$ python -q
>>> import numpy as np
>>> from numpy import linalg as LA
>>> np.set_printoptions(precision=2, suppress=True, linewidth=140)
>>> rnd = lambda a: np.round(a, 2) + 0
>>> W0 = np.loadtxt("a.csv", delimiter=",")
>>> rnd(W0)
array([[-0.2 ,  0.84,  0.29,  1.22,  1.5 ,  1.59,  0.96, -0.81, -1.42,  0.57, -1.64, -0.49,  0.15, -0.72,  0.81, -0.93],
       [-0.99, -1.01,  0.75, -0.47, -0.4 ,  2.12,  0.97,  1.43,  1.45, -0.03, -1.11,  0.45,  0.69,  0.76, -0.99, -0.19],
       [ 0.3 , -1.2 , -0.32, -0.22,  2.28, -0.4 , -1.49,  1.34, -0.16,  0.86, -0.41, -0.5 , -1.23,  0.  , -1.26, -0.8 ],
       [-0.89, -0.46,  0.18, -1.21,  0.77, -0.34, -0.31,  0.73, -0.98, -2.66, -0.07, -1.23,  1.34, -0.25,  0.78, -0.33],
       [-0.69,  1.07, -1.57, -0.28,  0.6 , -0.26,  1.24,  1.63,  0.59,  1.55,  1.34, -0.99,  1.03, -0.28,  0.72, -0.13],
       [ 0.99,  1.46, -0.2 , -0.86, -0.02, -1.42,  1.29, -0.32,  1.12, -0.75, -1.34, -0.26, -0.09, -0.3 , -1.42, -1.6 ],
       [-1.38,  1.01,  1.21, -2.14, -0.3 ,  0.73, -1.11, -0.99,  0.26,  0.95,  0.75, -0.3 , -0.77, -0.25,  0.35, -1.34],
       [ 0.89,  0.35, -0.39,  0.01, -0.3 ,  0.9 ,  0.38, -0.31, -1.17, -0.24,  1.01, -1.29, -0.23,  2.92, -0.77, -0.71],
       [-1.68, -0.05,  0.29,  1.86, -1.19, -0.86, -0.66, -0.05,  0.77,  0.1 , -0.78, -2.35, -0.45,  0.19, -0.23, -0.14],
       [ 0.49, -1.59, -0.36,  0.87, -0.62,  0.24,  0.58,  0.15,  0.61, -0.6 ,  1.1 ,  0.33, -0.81, -0.6 ,  1.3 , -2.6 ],
       [ 1.38,  1.7 ,  1.17,  0.37, -0.76,  0.81, -0.6 ,  2.3 , -0.17, -0.65,  0.09, -0.39, -1.16, -0.68,  0.51,  0.31],
       [ 1.09, -0.72,  2.71, -0.03,  0.7 , -1.25,  0.68,  0.05,  0.5 ,  1.04,  0.09, -0.59,  0.91,  0.85,  1.09,  0.04],
       [ 1.09, -1.05, -0.26, -0.95,  0.14,  1.08,  0.91, -1.02,  0.78, -0.12,  0.35, -2.11, -0.89, -1.33, -0.2 ,  1.36],
       [ 0.4 ,  0.92,  0.28,  1.3 ,  1.45,  0.9 , -1.23, -0.83,  1.9 , -0.9 ,  1.3 ,  0.02,  1.26, -0.11, -0.61, -0.14],
       [-0.89, -0.12,  1.4 ,  0.67,  0.03, -0.33,  1.3 ,  0.2 , -1.32, -0.13,  1.73,  0.19, -0.07, -1.23, -2.16, -0.1 ],
       [-1.28,  0.54,  0.23,  0.16,  1.5 , -0.39,  1.27, -0.07,  0.82, -1.09,  0.33,  0.6 , -2.24,  1.09,  0.82,  0.85]])
>>> O, Rm = LA.qr(W0)
>>> rnd(np.abs(np.diag(Rm)))
array([4., 4., 4., 4., 4., 4., 4., 4., 4., 4., 4., 4., 4., 4., 4., 4.])
>>> np.trace(O @ O.T)
np.float64(16.0)
>>> np.allclose(Rm.T @ Rm, W0.T @ W0)
True
>>> abs(Rm[0, 0]), rnd(LA.norm(W0[:, 0]))
(np.float64(4.0), np.float64(4.0))
>>> rng = np.random.default_rng(52068)
>>> z = rng.permutation(16)
>>> z
array([13,  8,  7,  2,  6,  4,  0,  1,  9, 12, 11, 10,  5, 15, 14,  3])
>>> out = W0[z][:, z]
>>> rnd(np.diag(out))
array([-0.11,  0.77, -0.31, -0.32, -1.11,  0.6 , -0.2 , -1.01, -0.6 , -0.89, -0.59,  0.09, -1.42,  0.85, -2.16, -1.21])
>>> np.allclose(out, W0)
False
>>> rnd(np.trace(out))
np.float64(-7.62)
>>> G = W0.T @ W0
>>> (W0 @ W0.T).shape
(16, 16)
>>> LA.matrix_rank(G)
np.int64(16)
>>> np.allclose(G, G.T)
True
>>> rnd(LA.eigvalsh(G)[::-1])
array([16., 16., 16., 16., 16., 16., 16., 16., 16., 16., 16., 16., 16., 16., 16., 16.])
>>> T = np.stack([W0, 4 * W0, W0[::-1]])
>>> rnd(LA.norm(T, axis=(1, 2)))
array([16., 64., 16.])
>>> (T @ W0.T).shape
(3, 16, 16)
>>> T.shape
(3, 16, 16)
>>> vec = np.array([2, -3, -2, -1, 3, -1, 0, -2, 2, -2, 3, -1, -3, 1, -1, 0])
>>> target = W0 @ vec
>>> rnd(target)
array([-10.57,  -7.31,  11.86,   1.  ,  -3.41,   2.24,  -2.91,   7.2 ,  -5.14,   9.13,  -8.84,  -1.01,  14.7 ,   7.46,  -1.1 ,  11.42])
>>> rnd(LA.solve(W0, target))
array([ 2., -3., -2., -1.,  3., -1.,  0., -2.,  2., -2.,  3., -1., -3.,  1., -1.,  0.])
>>> rnd(LA.solve(W0, -2 * target))
array([-4.,  6.,  4.,  2., -6.,  2.,  0.,  4., -4.,  4., -6.,  2.,  6., -2.,  2.,  0.])
>>> rnd(LA.solve(W0, W0[:, 5]))
array([0., 0., 0., 0., 0., 1., 0., 0., 0., 0., 0., 0., 0., 0., 0., 0.])
